$ python3 -q
>>> import numpy as np
>>> np.set_printoptions(suppress=True, linewidth=200)
>>> rd = lambda a: np.round(a, 2) + 0
>>> J = np.array([[-0.1, -0.7, -0.5, 0.5],
...     [0.2, 1.1, -0.9, -0.3],
...     [-0.07, -0.67, -0.49, 0.56],
...     [0.4, 0.9, -0.1, 0.6],
...     [-1.1, -0.5, -1.1, -0.1]])
>>> A2 = np.c_[J[:, :1] @ np.array([[6]]), np.array([2, 0, 3, 5, 9])]
>>> print(rd(A2))
[[-0.6   2.  ]
 [ 1.2   0.  ]
 [-0.42  3.  ]
 [ 2.4   5.  ]
 [-6.6   9.  ]]
>>> print(rd(np.linalg.lstsq(J, A2[:, 0])[0]))
[6. 0. 0. 0.]
>>> print(np.linalg.matrix_rank(A2))
2
>>> print(np.linalg.matrix_rank(np.c_[J, A2]))
5
>>> A2 = np.array([[-4, -3, -4], [-3, 3, -2], [3, 4, 0], [-3, -3, -4]])
>>> print(rd(A2.T @ J.T))
[[-0.5  -5.9  -0.86 -6.4   2.9 ]
 [-5.3   0.   -5.44 -0.7  -2.3 ]
 [-0.2  -1.8  -0.62 -5.8   5.8 ]]
>>> print(np.linalg.matrix_rank(J @ A2))
3
>>> print(rd(J @ A2))
[[-0.5  -5.3  -0.2 ]
 [-5.9   0.   -1.8 ]
 [-0.86 -5.44 -0.62]
 [-6.4  -0.7  -5.8 ]
 [ 2.9  -2.3   5.8 ]]
>>> print(rd(np.einsum("ik,kj->ji", J, A2)))
[[-0.5  -5.9  -0.86 -6.4   2.9 ]
 [-5.3   0.   -5.44 -0.7  -2.3 ]
 [-0.2  -1.8  -0.62 -5.8   5.8 ]]
>>> print(rd(np.einsum("ik,kj->ij", J, A2)))
[[-0.5  -5.3  -0.2 ]
 [-5.9   0.   -1.8 ]
 [-0.86 -5.44 -0.62]
 [-6.4  -0.7  -5.8 ]
 [ 2.9  -2.3   5.8 ]]
>>> K = np.load("mat.npy")
>>> print(K)
[[3. 1. 0.]
 [0. 3. 1.]
 [0. 0. 3.]]
>>> print([int(np.linalg.matrix_rank(np.linalg.matrix_power(K, p))) for p in range(1, 4)])
[3, 3, 3]
>>> print(np.linalg.matrix_rank(K - K[0, 0] * np.eye(3)))
2
>>> print(np.prod(np.diag(K)), rd(np.linalg.det(K)))
27.0 27.0
>>> print(rd(np.sort(np.linalg.eigvals(K))))
[3. 3. 3.]
>>> hat = np.triu(np.array([[1, 0, 1], [0, 3, 2], [2, 2, 3]]), 1) + np.eye(3)
>>> A2 = hat @ K @ np.linalg.inv(hat)
>>> print(np.trace(A2), np.trace(K))
9.0 9.0
>>> print(np.linalg.matrix_rank(A2))
3
>>> A2 = K / np.sqrt((K ** 2).mean(axis=1, keepdims=True))
>>> print(np.linalg.matrix_rank(A2) == np.linalg.matrix_rank(K))
True
>>> print(rd(A2[1]))
[0.   1.64 0.55]
>>> print(np.linalg.matrix_rank(K - K.mean(axis=1, keepdims=True)))
2
>>> C2 = K.T @ K
>>> print((K @ K.T).shape)
(3, 3)
>>> print(np.linalg.matrix_rank(C2))
3
>>> print(C2)
[[ 9.  3.  0.]
 [ 3. 10.  3.]
 [ 0.  3. 10.]]
>>> rng = np.random.default_rng(71014)
>>> labels = rng.permutation(3)
>>> print(labels)
[0 1 2]
>>> A2 = K[labels][:, labels]
>>> print(A2)
[[3. 1. 0.]
 [0. 3. 1.]
 [0. 0. 3.]]
>>> print(rd(np.sort(np.abs(np.linalg.eigvals(A2)))))
[3. 3. 3.]
>>> m1 = np.load("run3.npy")
>>> print(m1)
[[-25.32   0.36 -12.46 -12.01   0.9 ]
 [-24.31  -0.87 -11.18 -11.77   3.36]
 [-23.81  -2.35 -11.26 -13.35   3.84]
 [-23.57   2.26 -10.92 -11.75   3.07]
 [-24.09   0.25 -13.04 -13.31   4.44]
 [-23.21  -0.03 -11.1  -13.41   3.26]
 [-23.13   1.3  -12.   -11.45   3.41]
 [-24.27   0.66 -12.69 -12.96   5.  ]
 [-23.9    0.17 -11.37 -12.26   2.89]
 [-23.51   0.88  -9.53 -12.39   3.44]
 [-23.23   0.47 -11.4  -13.21   2.62]
 [-23.14  -0.83 -13.07 -11.51   3.44]
 [-25.18   1.22 -14.92 -10.68   2.39]
 [-24.26  -0.06 -11.35 -13.13   4.03]
 [-24.19  -2.61 -12.58 -11.1   -0.11]
 [-23.64  -0.96 -10.68 -11.13   2.62]]
>>> x0 = np.array([0, 3, 0, 3, 3])
>>> target = m1 @ x0
>>> print(rd(np.linalg.lstsq(m1, target)[0]))
[0. 3. 0. 3. 3.]
>>> target = target + 0.02 * rng.normal(size=16)
>>> print(rd(target))
[-32.22 -27.83 -35.57 -19.23 -25.82 -30.51 -20.22 -21.88 -27.59 -24.22 -30.37 -26.69 -21.2  -27.49 -41.44 -28.41]
>>> b, *_ = np.linalg.lstsq(m1, target)
>>> print(b.round())
[ 0.  3. -0.  3.  3.]
>>> print(rd(b))
[0. 3. 0. 3. 3.]
>>> print(rd(m1.T @ (target - m1 @ b)))
[0. 0. 0. 0. 0.]
>>> print(rd(np.linalg.norm(target - m1 @ b)))
0.06
